$ ipython --no-banner

In [1]: import numpy as np

In [2]: from numpy import linalg as LA

In [3]: np.set_printoptions(suppress=True, linewidth=100)

In [4]: F = np.load("case18.npy")

In [5]: print(F)
[[ 0  2  0  0 -1  0  0  0  0 -2  0]
 [ 2  1  0  0  2  0  2 -1  0 -1  1]
 [ 0  0  2  1  0  0  0  0  0  0  0]
 [ 0  0  0  2  0  0  0  0  0  0  0]
 [ 2  1  0  0  2 -1  1 -2  0 -2  2]
 [ 2  0  0  0 -2 -2  2  0  0  2  1]
 [ 1  1  0  0 -1 -1  0 -1  0  1 -1]
 [-2  1  0  0 -2  0 -1  2  0 -2  1]
 [ 0  0  2  0  0  0  0  0  1  0  0]
 [ 1  2  0  0  0  2 -2 -1  0 -2 -1]
 [ 1 -2  0  0  1  2 -2 -1  0  1  0]]

In [6]: # splits into 2 blocks

In [7]: cov = F.T @ F

In [8]: LA.matrix_rank(cov)
Out[8]: np.int64(11)

In [9]: np.diag(cov)
Out[9]: array([19, 16,  8,  5, 19, 14, 18, 12,  1, 23,  9])

In [10]: np.allclose(cov, cov.T)
Out[10]: True

In [11]: (F != 0).astype(int)
Out[11]: 
array([[0, 1, 0, 0, 1, 0, 0, 0, 0, 1, 0],
       [1, 1, 0, 0, 1, 0, 1, 1, 0, 1, 1],
       [0, 0, 1, 1, 0, 0, 0, 0, 0, 0, 0],
       [0, 0, 0, 1, 0, 0, 0, 0, 0, 0, 0],
       [1, 1, 0, 0, 1, 1, 1, 1, 0, 1, 1],
       [1, 0, 0, 0, 1, 1, 1, 0, 0, 1, 1],
       [1, 1, 0, 0, 1, 1, 0, 1, 0, 1, 1],
       [1, 1, 0, 0, 1, 0, 1, 1, 0, 1, 1],
       [0, 0, 1, 0, 0, 0, 0, 0, 1, 0, 0],
       [1, 1, 0, 0, 0, 1, 1, 1, 0, 1, 1],
       [1, 1, 0, 0, 1, 1, 1, 1, 0, 1, 0]])

In [12]: np.flatnonzero(LA.matrix_power((F != 0) + (F.T != 0) + np.eye(11), 11)[10])
Out[12]: array([ 0,  1,  4,  5,  6,  7,  9, 10])

In [13]: t = np.radians(139)

In [14]: r_ = np.eye(11)

In [15]: r_[0, 0] = r_[2, 2] = np.cos(t)

In [16]: r_[0, 2], r_[2, 0] = -np.sin(t), np.sin(t)

In [17]: r_.round(1)
Out[17]: 
array([[-0.8,  0. , -0.7,  0. ,  0. ,  0. ,  0. ,  0. ,  0. ,  0. ,  0. ],
       [ 0. ,  1. ,  0. ,  0. ,  0. ,  0. ,  0. ,  0. ,  0. ,  0. ,  0. ],
       [ 0.7,  0. , -0.8,  0. ,  0. ,  0. ,  0. ,  0. ,  0. ,  0. ,  0. ],
       [ 0. ,  0. ,  0. ,  1. ,  0. ,  0. ,  0. ,  0. ,  0. ,  0. ,  0. ],
       [ 0. ,  0. ,  0. ,  0. ,  1. ,  0. ,  0. ,  0. ,  0. ,  0. ,  0. ],
       [ 0. ,  0. ,  0. ,  0. ,  0. ,  1. ,  0. ,  0. ,  0. ,  0. ,  0. ],
       [ 0. ,  0. ,  0. ,  0. ,  0. ,  0. ,  1. ,  0. ,  0. ,  0. ,  0. ],
       [ 0. ,  0. ,  0. ,  0. ,  0. ,  0. ,  0. ,  1. ,  0. ,  0. ,  0. ],
       [ 0. ,  0. ,  0. ,  0. ,  0. ,  0. ,  0. ,  0. ,  1. ,  0. ,  0. ],
       [ 0. ,  0. ,  0. ,  0. ,  0. ,  0. ,  0. ,  0. ,  0. ,  1. ,  0. ],
       [ 0. ,  0. ,  0. ,  0. ,  0. ,  0. ,  0. ,  0. ,  0. ,  0. ,  1. ]])

In [18]: other = F @ r_.T

In [19]: print(np.allclose(F @ F.T, other @ other.T))
True

In [20]: other.round(1)
Out[20]: 
array([[ 0. ,  2. ,  0. ,  0. , -1. ,  0. ,  0. ,  0. ,  0. , -2. ,  0. ],
       [-1.5,  1. ,  1.3,  0. ,  2. ,  0. ,  2. , -1. ,  0. , -1. ,  1. ],
       [-1.3,  0. , -1.5,  1. ,  0. ,  0. ,  0. ,  0. ,  0. ,  0. ,  0. ],
       [ 0. ,  0. ,  0. ,  2. ,  0. ,  0. ,  0. ,  0. ,  0. ,  0. ,  0. ],
       [-1.5,  1. ,  1.3,  0. ,  2. , -1. ,  1. , -2. ,  0. , -2. ,  2. ],
       [-1.5,  0. ,  1.3,  0. , -2. , -2. ,  2. ,  0. ,  0. ,  2. ,  1. ],
       [-0.8,  1. ,  0.7,  0. , -1. , -1. ,  0. , -1. ,  0. ,  1. , -1. ],
       [ 1.5,  1. , -1.3,  0. , -2. ,  0. , -1. ,  2. ,  0. , -2. ,  1. ],
       [-1.3,  0. , -1.5,  0. ,  0. ,  0. ,  0. ,  0. ,  1. ,  0. ,  0. ],
       [-0.8,  2. ,  0.7,  0. ,  0. ,  2. , -2. , -1. ,  0. , -2. , -1. ],
       [-0.8, -2. ,  0.7,  0. ,  1. ,  2. , -2. , -1. ,  0. ,  1. ,  0. ]])

In [21]: round(LA.det(r_), 1), round(np.trace(r_), 1)
Out[21]: (np.float64(1.0), np.float64(7.5))

In [22]: np.allclose(LA.norm(F, axis=1), LA.norm(other, axis=1))
Out[22]: True

In [23]: arr = np.loadtxt("run15.csv", delimiter=",")

In [24]: print(arr)
[[ -5.7  -3.1  -2.7   0.7  -7.2   1.3  -2.5   2.8   4.7   0.7   2.5  -0.2   2.5]
 [  6.9   4.3   2.6  -0.8  12.5  -1.    1.   -3.   -8.1  -0.9  -1.6   4.2   0.9]
 [ -0.2   0.6  -4.5  -1.1   5.5  -1.9  -1.7   3.9  -4.    1.8   1.8   0.5  -1.9]
 [  2.1   1.8  -5.7  -2.3  10.8  -3.7  -1.1   5.1  -7.3   2.7   1.5   0.2  -5.1]
 [ -4.6  -3.1  -0.7   0.4 -10.6   1.    0.3   1.1   6.9   0.3   0.1  -4.3  -1.5]
 [ -1.3  -1.1  -5.4  -1.8  -1.4  -3.2   0.9   5.5   0.3   3.1  -0.2  -6.4  -9.6]
 [ -0.4  -0.8  -4.5  -2.   -2.4  -3.8   2.6   4.7   1.1   3.   -1.7  -8.8 -12.5]
 [  2.5   0.8   3.3   0.3  -0.4   0.    2.3  -2.7   0.5  -0.8  -2.4  -1.4  -1.4]
 [  7.    2.3   9.2   0.6  -1.8   0.    7.2  -8.4   1.5  -2.8  -6.8  -4.3  -4.5]
 [  6.9   3.9   3.8  -0.3  10.1  -0.9   2.2  -3.8  -6.4  -1.1  -2.5   2.8   0.1]
 [  0.2   0.7   0.    0.4   3.9   1.   -2.3  -0.1  -2.3  -0.4   1.6   4.9   5.5]
 [ -0.9   0.1   0.1   0.8   2.6   1.7  -3.2  -0.3  -1.6  -0.8   2.5   5.8   7.5]
 [  1.    1.   -4.5  -1.3   6.8  -2.6  -0.8   4.1  -4.8   2.2   1.   -0.2  -3.9]
 [ -7.   -3.7  -3.9   0.5 -10.2   1.   -2.1   4.    6.6   1.3   2.3  -2.8   0. ]
 [ -2.4  -1.7  -2.   -0.4  -5.6  -0.8   0.9   2.2   3.6   1.1  -0.3  -4.8  -4.8]
 [ -1.2   0.   -1.8  -0.1   3.6   0.3  -2.8   1.7  -2.4   0.4   2.5   3.7   3.8]
 [ -4.5  -1.3  -5.1   0.2   2.6   1.3  -6.    4.4  -1.8   0.9   5.5   6.3   7.5]
 [ -3.7  -2.1  -5.3  -0.9  -3.9  -1.5  -0.9   5.1   2.3   2.6   1.3  -4.3  -5.4]
 [  1.3   0.8   4.3   1.2  -0.4   2.    0.5  -4.1   0.5  -2.1  -0.6   3.1   5.2]
 [ -1.3  -0.5  -5.5  -1.3   2.8  -2.2  -1.3   5.2  -2.1   2.4   1.6  -1.7  -4.1]
 [  5.6   2.1   6.1  -0.2  -0.1  -0.8   5.6  -5.5   0.4  -1.4  -5.4  -3.7  -5. ]
 [  4.8   2.7   5.1   0.6   5.2   0.8   1.6  -4.9  -3.1  -2.1  -2.    3.4   3.4]
 [  2.2   1.    5.1   1.   -1.5   1.5   2.   -4.8   1.2  -2.   -2.2   0.6   2. ]
 [ -3.4  -2.3   0.2   0.7  -7.9   1.3  -0.3   0.    5.1  -0.5   0.3  -2.    0.9]
 [ -4.7  -3.2  -2.8  -0.2  -9.9  -0.3   0.5   3.3   6.2   1.6  -0.1  -6.2  -5.3]
 [  0.   -0.5  -1.1  -0.7  -1.6  -1.3   1.3   1.1   1.    0.9  -1.   -3.4  -4.5]
 [ -0.1  -0.7   2.2   0.4  -4.8   0.5   1.8  -1.7   3.3  -0.7  -1.6  -2.8  -1.8]
 [ -0.1  -0.5  -0.9  -0.6  -1.7  -1.2   1.1   1.3   0.9   1.   -1.1  -3.4  -4.6]
 [ -0.1  -0.5   4.4   1.1  -5.8   1.8   1.8  -4.    4.   -1.8  -1.8  -0.8   1.6]
 [  3.5   2.6   0.6  -0.1   9.6   0.   -1.   -1.1  -6.1  -0.6   0.5   5.2   3.5]
 [ -3.4  -1.5  -5.3  -0.5   0.2  -0.6  -3.    4.9  -0.3   1.8   2.9   0.3   0. ]
 [ -2.4  -0.6  -6.5  -1.    3.8  -1.6  -3.4   5.8  -2.7   2.6   3.3   0.6  -1.2]
 [  4.6   2.2   6.2   0.8   2.8   0.9   2.6  -6.1  -1.6  -2.4  -2.8   2.2   2.4]
 [ -4.8  -1.9  -8.4  -1.2   2.   -1.4  -4.6   7.5  -1.7   3.1   4.5   0.8  -0.6]
 [  5.9   2.7   3.9  -0.4   4.9  -1.1   3.6  -3.8  -3.   -1.   -3.4  -1.   -3.3]
 [ -1.2  -0.9  -1.   -0.1  -2.8  -0.3   0.5   1.1   1.8   0.5  -0.3  -2.4  -2.5]
 [ -5.7  -3.2  -3.9   0.   -8.7   0.2  -1.3   4.2   5.7   1.5   1.8  -3.7  -2.1]
 [  1.3  -0.3   7.6   1.8  -7.4   2.5   3.4  -6.8   5.3  -3.   -3.2  -1.3   2.3]
 [ -4.6  -2.8  -1.9   0.5  -8.6   0.9  -0.7   2.    5.4   0.6   1.   -2.8  -0.5]
 [  0.9   0.7  -5.7  -2.2   5.3  -3.8   0.2   5.3  -4.    2.9   0.2  -3.7  -8.6]
 [  3.5   1.2   5.2   0.5   0.    0.7   3.   -4.8   0.3  -1.8  -3.   -0.4   0. ]]

In [25]: cen = (arr - arr.mean(axis=0)) / arr.std(axis=0)

In [26]: np.round(cen.std(axis=0), 1)
Out[26]: array([1., 1., 1., 1., 1., 1., 1., 1., 1., 1., 1., 1., 1.])

In [27]: coef = LA.lstsq(np.delete(cen, 4, axis=1), cen[:, 4])[0]

In [28]: coef.round(1) + 0
Out[28]: array([ 0.4,  0. ,  0. ,  0. ,  0. ,  0. ,  0. , -0.6,  0.1,  0.1,  0.2, -0.1])

In [29]: Z = arr[[28, 35]].astype(float)

In [30]: for _ in range(4):
    ...:     labels = LA.norm(arr[:, None] - Z, axis=-1).argmin(axis=1)
    ...:     Z = np.array([arr[labels == j].mean(axis=0) for j in range(2)])
    ...: 

In [31]: labels
Out[31]: 
array([1, 0, 1, 1, 1, 1, 1, 0, 0, 0, 0, 0, 1, 1, 1, 1, 1, 1, 0, 1, 0, 0, 0, 1, 1, 1, 0, 1, 0, 0, 1,
       1, 0, 1, 0, 1, 1, 0, 1, 1, 0])

In [32]: print(np.abs(Z[1] - Z[0]).argmax())
2

In [33]: np.round(np.abs(LA.svd(arr)[2][-1]), 1) + 0
Out[33]: array([0.2, 0.1, 0. , 0.3, 0.1, 0.5, 0.3, 0.1, 0.3, 0.5, 0.3, 0.2, 0.2])

In [34]: [round(float(x), 1) for x in LA.svd(arr, compute_uv=False)[:3]]
Out[34]: [54.5, 47.2, 36.9]

In [35]: LA.matrix_rank(arr, rtol=0.1)
Out[35]: np.int64(3)

In [36]: round(np.log10(LA.cond(arr)))
Out[36]: 2

In [37]: LA.cond(arr) > 100
Out[37]: np.True_

In [38]: labels = arr[:, 12] > np.median(arr[:, 12])

In [39]: r0 = arr[labels].mean(axis=0) - arr[~labels].mean(axis=0)

In [40]: print(np.argsort(-np.abs(r0).round(6), kind="stable"))
[12 11  7  2  5  9  6  3  4 10  8  1  0]

In [41]: r0.round(1)
Out[41]: array([ 0.1,  0.4,  2.5,  1.1,  1.1,  2.1, -1.4, -2.6, -0.5, -1.7,  0.9,  4.8,  6.9])

In [42]: labels.astype(int)
Out[42]: 
array([1, 1, 0, 0, 0, 0, 0, 0, 0, 1, 1, 1, 0, 1, 0, 1, 1, 0, 1, 0, 0, 1, 1, 1, 0, 0, 0, 0, 1, 1, 1,
       0, 1, 1, 0, 0, 0, 1, 1, 0, 1])

In [43]: blk = np.stack([arr, -2 * arr, arr[::-1]])

In [44]: blk.shape
Out[44]: (3, 41, 13)

In [45]: (blk @ arr.T).shape
Out[45]: (3, 41, 41)

In [46]: np.round(np.einsum("bij,cij->bc", blk, blk), 1)
Out[46]: 
array([[  6567.9, -13135.8,    318.4],
       [-13135.8,  26271.7,   -636.9],
       [   318.4,   -636.9,   6567.9]])

In [47]: np.round(LA.norm(blk, axis=(1, 2)), 1)
Out[47]: array([ 81. , 162.1,  81. ])

In [48]: LA.matrix_rank(blk)
Out[48]: array([13, 13, 13])

In [49]: other = np.array([[6, 6], [7, 1]])

In [50]: J = np.tile(other, (2, 2))

In [51]: J
Out[51]: 
array([[6, 6, 6, 6],
       [7, 1, 7, 1],
       [6, 6, 6, 6],
       [7, 1, 7, 1]])

In [52]: # columns 0 and 2 are equal

In [53]: Uu, sv, VT = LA.svd(J)

In [54]: np.argmax(sv[:-1] / (sv[1:] + 1e-6)) + 1
Out[54]: np.int64(2)

In [55]: sv.round(1) + 0
Out[55]: array([21. ,  6.9,  0. ,  0. ])

In [56]: other = Uu[:, :2] @ np.diag(sv[:2]) @ VT[:2]

In [57]: other.round(1)
Out[57]: 
array([[6., 6., 6., 6.],
       [7., 1., 7., 1.],
       [6., 6., 6., 6.],
       [7., 1., 7., 1.]])

In [58]: np.round(np.abs(J - other).max(), 1)
Out[58]: np.float64(0.0)

In [59]: LA.lstsq(other[:-1].T, other[-1])[2]
Out[59]: np.int32(2)

In [60]: print(round(np.trace(LA.pinv(other) @ other), 1))
2.0

In [61]: print(np.abs(np.diag(LA.qr(other)[1])) > 1e-9)
[ True  True False False]

In [62]: np.round(other @ LA.pinv(other) @ other, 1)
Out[62]: 
array([[6., 6., 6., 6.],
       [7., 1., 7., 1.],
       [6., 6., 6., 6.],
       [7., 1., 7., 1.]])

In [63]: np.unique(other.round(6), axis=0).shape
Out[63]: (2, 4)

In [64]: rk = LA.matrix_rank(J)

In [65]: rk
Out[65]: np.int64(2)

In [66]: N = LA.svd(J)[2][rk:].T

In [67]: [int(LA.matrix_rank(J[:i])) for i in range(1, len(J) + 1)]
Out[67]: [1, 2, 2, 2]

In [68]: np.round(N @ N.T, 1) + 0
Out[68]: 
array([[ 0.5,  0. , -0.5,  0. ],
       [ 0. ,  0.5,  0. , -0.5],
       [-0.5,  0. ,  0.5,  0. ],
       [ 0. , -0.5,  0. ,  0.5]])

In [69]: print(np.allclose(J @ N, 0))
True

In [70]: Uu, sv, VT = LA.svd(J)

In [71]: vecs = VT[:(sv > 1e-8).sum()]

In [72]: rng = np.random.default_rng(57195)

In [73]: vec = J[1] + -3 * J[0] + rng.integers(2) * np.eye(4)[1]

In [74]: vec
Out[74]: array([-11., -17., -11., -17.])

In [75]: np.allclose(vecs.T @ vecs @ vec, vec)
Out[75]: True

In [76]: np.round(vecs.T @ vecs, 1) + 0
Out[76]: 
array([[0.5, 0. , 0.5, 0. ],
       [0. , 0.5, 0. , 0.5],
       [0.5, 0. , 0.5, 0. ],
       [0. , 0.5, 0. , 0.5]])

In [77]: feats = np.load("data.npy")

In [78]: feats
Out[78]: 
array([[  0,   3,  -1,  -3,  -2,   8, -13, -11,  -8,   2, -10],
       [ -3,   0,  -2,   4,  -2,  10,  -3,  -5,   0,  -3,  18],
       [  1,   2,   0,   3, -15,  18,  -6,   7,  13,  -6, -18],
       [  3,  -4,  -3,   0, -16,   0,  10,  -7,   6, -16,   0],
       [  2,   2,  15,  16,   0,  -9,   9,   1,   1,  -6,   6],
       [ -8, -10, -18,   0,   9,   0,   2,  -2,  10,   5,  16],
       [ 13,   3,   6, -10,  -9,  -2,   0,  -5,  -3,  -1,   2],
       [ 11,   5,  -7,   7,  -1,   2,   5,   0, -10,  -5,  -1],
       [  8,   0, -13,  -6,  -1, -10,   3,  10,   0, -18,  -8],
       [ -2,   3,   6,  16,   6,  -5,   1,   5,  18,   0,  -5],
       [ 10, -18,  18,   0,  -6, -16,  -2,   1,   8,   5,   0]])

In [79]: # antisymmetric, zero diagonal

In [80]: print(np.round(np.abs(LA.eigvals(J)).max(), 1))
20.9

In [81]: J.inv()
Traceback (most recent call last):
  Cell In[81], line 1
    J.inv()
AttributeError: 'numpy.ndarray' object has no attribute 'inv'


In [82]: (J + J.T) / 2
Out[82]: 
array([[6. , 6.5, 6. , 6.5],
       [6.5, 1. , 6.5, 1. ],
       [6. , 6.5, 6. , 6.5],
       [6.5, 1. , 6.5, 1. ]])
